$ python -q
>>> import numpy as np
>>> np.set_printoptions(precision=2, suppress=True, linewidth=200)
>>> rnd = lambda a: np.round(a, 2) + 0
>>> feats = np.load("arr.npy")
>>> feats
array([[ 3.,  2.,  0.,  4.,  0.,  4.,  0.],
       [ 2.,  0.,  0.,  2.,  0.,  2.,  0.],
       [ 0.,  0., -1.,  0.,  0.,  0.,  0.],
       [ 4.,  2.,  0.,  3.,  0.,  4.,  0.],
       [ 0.,  0.,  0.,  0., -1.,  0.,  0.],
       [ 4.,  2.,  0.,  4.,  0.,  3.,  0.],
       [ 0.,  0.,  0.,  0.,  0.,  0., -1.]])
>>> # 4 groups of indices that never mix
>>> U, sig, Vt = np.linalg.svd(feats)
>>> np.argmax(sig[:-1] / (sig[1:] + 1e-6)) + 1
np.int64(1)
>>> rnd(sig)
array([12.,  1.,  1.,  1.,  1.,  1.,  1.])
>>> other = U[:, :1] @ np.diag(sig[:1]) @ Vt[:1]
>>> print(np.linalg.matrix_rank(feats, rtol=0.05))
7
>>> rnd(other)
array([[3.69, 1.85, 0.  , 3.69, 0.  , 3.69, 0.  ],
       [1.85, 0.92, 0.  , 1.85, 0.  , 1.85, 0.  ],
       [0.  , 0.  , 0.  , 0.  , 0.  , 0.  , 0.  ],
       [3.69, 1.85, 0.  , 3.69, 0.  , 3.69, 0.  ],
       [0.  , 0.  , 0.  , 0.  , 0.  , 0.  , 0.  ],
       [3.69, 1.85, 0.  , 3.69, 0.  , 3.69, 0.  ],
       [0.  , 0.  , 0.  , 0.  , 0.  , 0.  , 0.  ]])
>>> rnd(np.linalg.norm(feats - other) / np.linalg.norm(feats))
np.float64(0.2)
>>> rnd(np.linalg.norm(feats - other, 2)), rnd(sig[1])
(np.float64(1.0), np.float64(1.0))
>>> np.abs(feats - other).max()
np.float64(1.0)
>>> other = np.array([[-1, -2, 2, -3, -2, -3, 1, -1, -1],
...     [-1, -2, 1, 0, 3, -3, 2, 3, 2],
...     [-2, -3, -3, -2, -1, 2, -3, 3, 1],
...     [3, 3, 3, -3, 1, 2, -2, 3, 2],
...     [0, -3, -3, -2, -3, 3, -1, -3, -2],
...     [0, 0, 0, 2, 1, 1, 1, 2, -2],
...     [-2, 3, -3, -2, -1, 3, 1, 0, -2],
...     [2, -2, -2, -2, 3, 1, 3, 2, -2],
...     [-1, 2, 3, 3, -1, 1, -2, -3, 2]])
>>> Z = np.array([[-5, -4], [5, -2]])
>>> X = np.block([[other, np.array([[-1, 1],
...     [-2, 1],
...     [2, -1],
...     [2, 0],
...     [0, 2],
...     [0, -1],
...     [-2, -2],
...     [-2, 0],
...     [0, 2]])], [np.zeros((2, 9)), Z]])
>>> X
array([[-1., -2.,  2., -3., -2., -3.,  1., -1., -1., -1.,  1.],
       [-1., -2.,  1.,  0.,  3., -3.,  2.,  3.,  2., -2.,  1.],
       [-2., -3., -3., -2., -1.,  2., -3.,  3.,  1.,  2., -1.],
       [ 3.,  3.,  3., -3.,  1.,  2., -2.,  3.,  2.,  2.,  0.],
       [ 0., -3., -3., -2., -3.,  3., -1., -3., -2.,  0.,  2.],
       [ 0.,  0.,  0.,  2.,  1.,  1.,  1.,  2., -2.,  0., -1.],
       [-2.,  3., -3., -2., -1.,  3.,  1.,  0., -2., -2., -2.],
       [ 2., -2., -2., -2.,  3.,  1.,  3.,  2., -2., -2.,  0.],
       [-1.,  2.,  3.,  3., -1.,  1., -2., -3.,  2.,  0.,  2.],
       [ 0.,  0.,  0.,  0.,  0.,  0.,  0.,  0.,  0., -5., -4.],
       [ 0.,  0.,  0.,  0.,  0.,  0.,  0.,  0.,  0.,  5., -2.]])
>>> rng = np.random.default_rng(444960)
>>> labels = rng.permutation(11)
>>> other = X[:, labels] * rng.choice([-1, 1], 11)
>>> other
array([[-3.,  1., -1., -2., -2.,  3.,  2., -1.,  1., -1., -1.],
       [ 0., -3., -1.,  3., -2.,  3.,  1.,  2.,  2., -1., -2.],
       [-2., -3., -2., -1., -3., -2., -3.,  1., -2.,  1.,  3.],
       [-3., -3.,  3.,  1.,  3., -2.,  3.,  2., -2., -0.,  2.],
       [-2.,  3.,  0., -3., -3., -3., -3., -2., -0., -2.,  1.],
       [ 2., -2.,  0.,  1.,  0., -1.,  0., -2., -0.,  1., -1.],
       [-2., -0., -2., -1.,  3., -3., -3., -2.,  2.,  2., -1.],
       [-2., -2.,  2.,  3., -2., -1., -2., -2.,  2., -0., -3.],
       [ 3.,  3., -1., -1.,  2., -1.,  3.,  2., -0., -2.,  2.],
       [ 0., -0.,  0.,  0.,  0., -0.,  0.,  0.,  5.,  4., -0.],
       [ 0., -0.,  0.,  0.,  0., -0.,  0.,  0., -5.,  2., -0.]])
>>> U, _, Vt = np.linalg.svd(X.T @ other)
>>> print(rnd(U @ Vt))
[[ 0.  0.  1.  0.  0.  0.  0.  0.  0.  0.  0.]
 [ 0.  0.  0.  0.  1.  0.  0.  0.  0.  0.  0.]
 [ 0.  0.  0.  0.  0.  0.  1.  0.  0.  0.  0.]
 [ 1.  0.  0.  0.  0.  0.  0.  0.  0.  0.  0.]
 [ 0.  0.  0.  1.  0.  0.  0.  0.  0.  0.  0.]
 [ 0.  0.  0.  0.  0. -1.  0.  0.  0.  0.  0.]
 [ 0.  0.  0.  0.  0.  0.  0.  0.  0.  0. -1.]
 [ 0. -1.  0.  0.  0.  0.  0.  0.  0.  0.  0.]
 [ 0.  0.  0.  0.  0.  0.  0.  1.  0.  0.  0.]
 [ 0.  0.  0.  0.  0.  0.  0.  0. -1.  0.  0.]
 [ 0.  0.  0.  0.  0.  0.  0.  0.  0. -1.  0.]]
>>> rnd(np.linalg.lstsq(X, other)[0])
array([[ 0.,  0.,  1.,  0.,  0.,  0.,  0.,  0.,  0.,  0.,  0.],
       [ 0.,  0.,  0.,  0.,  1.,  0.,  0.,  0.,  0.,  0.,  0.],
       [ 0.,  0.,  0.,  0.,  0.,  0.,  1.,  0.,  0.,  0.,  0.],
       [ 1.,  0.,  0.,  0.,  0.,  0.,  0.,  0.,  0.,  0.,  0.],
       [ 0.,  0.,  0.,  1.,  0.,  0.,  0.,  0.,  0.,  0.,  0.],
       [ 0.,  0.,  0.,  0.,  0., -1.,  0.,  0.,  0.,  0.,  0.],
       [ 0.,  0.,  0.,  0.,  0.,  0.,  0.,  0.,  0.,  0., -1.],
       [ 0., -1.,  0.,  0.,  0.,  0.,  0.,  0.,  0.,  0.,  0.],
       [ 0.,  0.,  0.,  0.,  0.,  0.,  0.,  1.,  0.,  0.,  0.],
       [ 0.,  0.,  0.,  0.,  0.,  0.,  0.,  0., -1.,  0.,  0.],
       [ 0.,  0.,  0.,  0.,  0.,  0.,  0.,  0.,  0., -1.,  0.]])
